$ python3 -q
>>> import numpy as np
>>> from numpy import linalg as LA
>>> np.set_printoptions(precision=2, suppress=True, linewidth=120)
>>> feats = np.array([[-2, 1, -1, 1, -1, 0],
...     [0, 0, 1, -1, 0, 2],
...     [0, 0, 1, 1, -2, 2],
...     [0, 0, 0, 2, 2, -1],
...     [0, 0, 0, 0, 2, 0],
...     [0, 0, 0, 0, 0, -2]])
>>> # rows and columns are dependent
>>> U, s, Vh = LA.svd(feats)
>>> np.argmax(s[:-1] / (s[1:] + 1e-6)) + 1
np.int64(5)
>>> s.round(2) + 0
array([4.49, 3.22, 2.53, 1.88, 0.7 , 0.  ])
>>> A2 = U[:, :5] @ np.diag(s[:5]) @ Vh[:5]
>>> A2.round(2) + 0
array([[-2.,  1., -1.,  1., -1.,  0.],
       [ 0.,  0.,  1., -1.,  0.,  2.],
       [ 0.,  0.,  1.,  1., -2.,  2.],
       [ 0.,  0.,  0.,  2.,  2., -1.],
       [ 0.,  0.,  0.,  0.,  2.,  0.],
       [ 0.,  0.,  0.,  0.,  0., -2.]])
>>> np.round(LA.norm(feats - A2) / LA.norm(feats), 2)
np.float64(0.0)
>>> LA.matrix_rank(A2)
np.int64(5)
>>> LA.matrix_rank(feats, rtol=0.05)
np.int64(5)
>>> np.round(LA.norm(feats - A2, 2), 2), np.round(s[5], 2)
(np.float64(0.0), np.float64(0.0))
>>> arr = np.loadtxt("block16.csv", delimiter=",")
>>> print(arr)
[[ 0.97 -0.16 -0.03 -0.1  -0.16]
 [-0.16  0.18 -0.16 -0.49 -0.82]
 [-0.03 -0.16  0.97 -0.1  -0.16]
 [-0.1  -0.49 -0.1   0.7  -0.49]
 [-0.16 -0.82 -0.16 -0.49  0.18]]
>>> w, V = LA.eigh(arr)
>>> LA.eigvalsh(arr + -3 * np.eye(5))
array([-4., -2., -2., -2., -2.])
>>> (w > 1e-8).sum(), (w < -1e-8).sum()
(np.int64(4), np.int64(1))
>>> np.round(V.T @ arr @ V, 2) + 0
array([[-1.,  0.,  0.,  0.,  0.],
       [ 0.,  1.,  0.,  0.,  0.],
       [ 0.,  0.,  1.,  0.,  0.],
       [ 0.,  0.,  0.,  1.,  0.],
       [ 0.,  0.,  0.,  0.,  1.]])
>>> print(np.round(np.abs(LA.eigvals(arr)).max(), 2))
1.0
>>> np.allclose(arr, arr.T)
True
>>> print(np.sort(np.abs(LA.eigvals(arr))))
[1. 1. 1. 1. 1.]
>>> np.allclose(arr @ arr.T, arr.T @ arr)
True
>>> round(LA.det(arr), 2)
np.float64(-1.0)
>>> np.poly(arr)
array([ 1., -3.,  2.,  2., -3.,  1.])
>>> np.kron(np.eye(2, dtype=int), arr)
array([[ 0.97, -0.16, -0.03, -0.1 , -0.16,  0.  , -0.  , -0.  , -0.  , -0.  ],
       [-0.16,  0.18, -0.16, -0.49, -0.82, -0.  ,  0.  , -0.  , -0.  , -0.  ],
       [-0.03, -0.16,  0.97, -0.1 , -0.16, -0.  , -0.  ,  0.  , -0.  , -0.  ],
       [-0.1 , -0.49, -0.1 ,  0.7 , -0.49, -0.  , -0.  , -0.  ,  0.  , -0.  ],
       [-0.16, -0.82, -0.16, -0.49,  0.18, -0.  , -0.  , -0.  , -0.  ,  0.  ],
       [ 0.  , -0.  , -0.  , -0.  , -0.  ,  0.97, -0.16, -0.03, -0.1 , -0.16],
       [-0.  ,  0.  , -0.  , -0.  , -0.  , -0.16,  0.18, -0.16, -0.49, -0.82],
       [-0.  , -0.  ,  0.  , -0.  , -0.  , -0.03, -0.16,  0.97, -0.1 , -0.16],
       [-0.  , -0.  , -0.  ,  0.  , -0.  , -0.1 , -0.49, -0.1 ,  0.7 , -0.49],
       [-0.  , -0.  , -0.  , -0.  ,  0.  , -0.16, -0.82, -0.16, -0.49,  0.18]])
>>> np.einsum("ii->", arr)
np.float64(3.0)
>>> np.round(LA.det(2 * arr), 2), round(LA.det(arr), 2)
(np.float64(-32.0), np.float64(-1.0))
>>> w, V = LA.eig(arr)
>>> np.round(arr @ V[:, 0] - w[0] * V[:, 0], 2) + 0
array([0., 0., 0., 0., 0.])
>>> np.sort(LA.eigvals(LA.inv(arr)))
array([-1.,  1.,  1.,  1.,  1.])
>>> w
array([ 1., -1.,  1.,  1.,  1.])
>>> vec = np.array([0, 4, -2, -3, 4])
>>> [p for p in range(1, 25) if np.allclose(LA.matrix_power(arr, p), np.eye(5))]
[2, 4, 6, 8, 10, 12, 14, 16, 18, 20, 22, 24]
>>> LA.inv(arr)
array([[ 0.97, -0.16, -0.03, -0.1 , -0.16],
       [-0.16,  0.18, -0.16, -0.49, -0.82],
       [-0.03, -0.16,  0.97, -0.1 , -0.16],
       [-0.1 , -0.49, -0.1 ,  0.7 , -0.49],
       [-0.16, -0.82, -0.16, -0.49,  0.18]])
>>> np.round(arr.T @ (arr @ vec), 2) + 0
array([ 0.,  4., -2., -3.,  4.])
>>> np.round(LA.norm(vec), 2), np.round(LA.norm(arr @ vec), 2)
(np.float64(6.71), np.float64(6.71))
>>> 5 - LA.matrix_rank(arr - np.eye(5), tol=1e-8)
np.int64(4)
>>> data = np.diag(np.array([2, 0, 0])) + 3 * np.eye(3, k=1) + 3 * np.eye(3, k=-1)
>>> print(data)
[[2. 3. 0.]
 [3. 0. 3.]
 [0. 3. 0.]]
>>> w, V = LA.eigh(data)
>>> vec = np.array([5, 8, 5])
>>> V * np.abs(w) @ V.T
array([[ 3.08,  0.88,  1.65],
       [ 0.88,  4.14, -0.22],
       [ 1.65, -0.22,  2.5 ]])
>>> round(float(vec @ data @ vec / (vec @ vec)), 2), np.round(w[0], 2), round(w[-1], 2)
(4.65, np.float64(-3.86), np.float64(4.92))
>>> (np.sign(V[:, -1].round(6)) == np.sign(V[0, -1].round(6))).astype(int)
array([1, 1, 1])
>>> np.abs(data).sum(axis=1).max(), np.round(np.abs(w).max(), 2)
(np.float64(6.0), np.float64(4.92))
>>> LA.eigvalsh(data[1:, 1:])
array([-3.,  3.])
>>> V * np.maximum(w, 0) @ V.T
array([[2.54, 1.94, 0.82],
       [1.94, 2.07, 1.39],
       [0.82, 1.39, 1.25]])
>>> U, s, Vh = LA.svd(data, full_matrices=False)
>>> np.round(U.T @ U, 2) + 0
array([[1., 0., 0.],
       [0., 1., 0.],
       [0., 0., 1.]])
>>> U.shape, s.shape, Vh.shape
((3, 3), (3,), (3, 3))
>>> np.round(U.T @ data @ Vh.T, 2) + 0
array([[4.92, 0.  , 0.  ],
       [0.  , 3.86, 0.  ],
       [0.  , 0.  , 0.95]])
>>> np.round(Vh @ Vh.T, 2) + 0
array([[1., 0., 0.],
       [0., 1., 0.],
       [0., 0., 1.]])
>>> np.abs(U[:, 0]).round(6).argmax()
np.int64(0)
>>> np.round(np.sqrt((s ** 2).sum()), 2), round(LA.norm(data), 2)
(np.float64(6.32), np.float64(6.32))
>>> A2 = data / np.sqrt((data ** 2).mean(axis=1, keepdims=True))
>>> LA.norm(A2, axis=1)
array([1.73, 1.73, 1.73])
>>> print(LA.matrix_rank(data - data.mean(axis=1, keepdims=True)))
2
>>> A2[2]
array([0.  , 1.73, 0.  ])
>>> vec = np.array([1, 1, 4])
>>> np.einsum("ij,j->i", data, vec)
array([ 5., 15.,  3.])
>>> data @ (2 * vec)
array([10., 30.,  6.])
>>> (data * vec).sum(axis=1)
array([ 5., 15.,  3.])
>>> data * vec
array([[ 2.,  3.,  0.],
       [ 3.,  0., 12.],
       [ 0.,  3.,  0.]])
>>> np.sign((data @ vec).round(6))
array([1., 1., 1.])
>>> data @ np.ones(3)
array([5., 6., 3.])
>>> data @ np.eye(3)[0]
array([2., 3., 0.])
>>> print(np.round(LA.eigvals(data).sum().real, 2))
2.0
>>> np.kron(np.eye(2, dtype=int), data)
array([[2., 3., 0., 0., 0., 0.],
       [3., 0., 3., 0., 0., 0.],
       [0., 3., 0., 0., 0., 0.],
       [0., 0., 0., 2., 3., 0.],
       [0., 0., 0., 3., 0., 3.],
       [0., 0., 0., 0., 3., 0.]])
>>> print(round(LA.det(data.T), 2))
-18.0
>>> np.poly(data)
array([  1.,  -2., -18.,  18.])
>>> X = np.load("data.npy")
>>> X
array([[8, 3, 5, 4],
       [3, 6, 3, 7],
       [5, 3, 2, 4],
       [4, 7, 4, 0]])
>>> LA.svd(X, compute_uv=False)
array([17.35,  5.15,  4.82,  1.02])
>>> LA.matrix_rank(X)
np.int64(4)
>>> print(np.abs(X).max())
8
>>> np.count_nonzero(X)
np.int64(15)
>>> X - X[0]
array([[ 0,  0,  0,  0],
       [-5,  3, -2,  3],
       [-3,  0, -3,  0],
       [-4,  4, -1, -4]])
>>> X.sum(axis=1)
array([20, 19, 14, 15])
>>> X.shape
(4, 4)
>>> np.unravel_index(np.abs(X).argmax(), X.shape)
(np.int64(0), np.int64(0))
>>> P = np.triu(np.array([[1, 1, 2, 2], [3, 2, 0, 3], [3, 0, 1, 1], [2, 1, 3, 3]]), 1) + np.eye(4)
>>> A2 = P @ X @ LA.inv(P)
>>> np.trace(A2), np.trace(X)
(np.float64(16.0), np.int64(16))
>>> round(float(LA.det(A2)), 2)
441.0
>>> LA.matrix_rank(A2)
np.int64(4)
>>> A2
array([[ 29.,   0., -38.,  -1.],
       [ 15.,  12., -15., -44.],
       [  9.,   1., -12.,  -5.],
       [  4.,   3.,  -4., -13.]])
>>> P @ X - X @ P
array([[ 21.,  18.,  -1., -15.],
       [ 12.,  18.,   6., -27.],
       [  4.,   2.,  -6., -21.],
       [  0.,  -4.,  -8., -33.]])
>>> M = np.arange(30).reshape(5, 6) + 2
>>> M
array([[ 2,  3,  4,  5,  6,  7],
       [ 8,  9, 10, 11, 12, 13],
       [14, 15, 16, 17, 18, 19],
       [20, 21, 22, 23, 24, 25],
       [26, 27, 28, 29, 30, 31]])
>>> U, s, Vh = LA.svd(M)
>>> V = Vh[:(s > 1e-8).sum()]
>>> rng = np.random.default_rng(2)
>>> vec = M[1] + -1 * M[4] + rng.integers(2) * np.eye(6)[1]
>>> vec
array([-18., -17., -18., -18., -18., -18.])
>>> LA.matrix_rank(np.vstack([M, vec]))
np.int64(3)
>>> np.allclose(V.T @ V @ vec, vec)
False
>>> np.round(LA.norm(vec - V.T @ V @ vec), 2)
np.float64(0.84)
>>> print(np.unique(M.round(6), axis=0).shape)
(5, 6)
>>> U, s, Vh = LA.svd(M)
>>> np.argmax(s[:-1] / (s[1:] + 1e-6)) + 1
np.int64(2)
>>> s.round(2) + 0
array([101.96,   4.26,   0.  ,   0.  ,   0.  ])
>>> A2 = U[:, :2] @ np.diag(s[:2]) @ Vh[:2]
>>> round(float(LA.norm(M - A2) / LA.norm(M)), 2)
0.0
>>> round(float(np.abs(M - A2).max()), 2)
0.0
>>> A2
array([[ 2.,  3.,  4.,  5.,  6.,  7.],
       [ 8.,  9., 10., 11., 12., 13.],
       [14., 15., 16., 17., 18., 19.],
       [20., 21., 22., 23., 24., 25.],
       [26., 27., 28., 29., 30., 31.]])
>>> LA.matrix_rank(M, rtol=0.05)
np.int64(1)
>>> print(np.round(LA.norm(M - A2, 2), 2), np.round(s[2], 2))
0.0 0.0
>>> E = np.load("run19.npy")
>>> E
array([[-10.29,  17.15, -12.23,  -2.45,   0.52],
       [ -6.41,   5.74,  -8.89,  -6.14,  -5.32],
       [ -3.5 ,   4.18,  -9.1 , -14.02,  -0.61],
       [  0.66,   8.81,  -5.73,  -4.27,   0.02],
       [-10.54,   2.68, -15.53, -22.33,   0.56],
       [ -0.8 ,  -5.77,  -4.81,  -8.41, -10.7 ],
       [ -6.38,  11.04,  -5.48,  -2.05,  -6.52],
       [ -7.95,   5.28,  -9.72, -11.42,  -4.57],
       [ -8.26,   3.64, -17.4 ,  -9.47,   1.05],
       [ -6.89,  11.82,  -8.26, -13.8 ,   0.18],
       [ -7.03,  11.29,  -7.97,  -1.39,  -4.74],
       [ -2.76,   1.82,  -8.26,  -6.82,  -4.67],
       [ -4.56,  10.61,  -9.7 , -13.45,   3.03]])
>>> cov = np.cov(E, rowvar=False)
>>> np.corrcoef(E.T)
array([[ 1.  , -0.4 ,  0.71,  0.22, -0.3 ],
       [-0.4 ,  1.  , -0.03,  0.36,  0.49],
       [ 0.71, -0.03,  1.  ,  0.46, -0.6 ],
       [ 0.22,  0.36,  0.46,  1.  , -0.41],
       [-0.3 ,  0.49, -0.6 , -0.41,  1.  ]])
>>> np.round(LA.eigvalsh(cov)[::-1], 2) + 0
array([49.8 , 43.21, 11.68,  6.46,  0.  ])
>>> np.argsort(-E.std(axis=0).round(6), kind="stable")
array([3, 1, 4, 2, 0])
>>> print(np.argwhere(np.triu(np.abs(np.corrcoef(E.T)) > 0.8, 1)))
[]
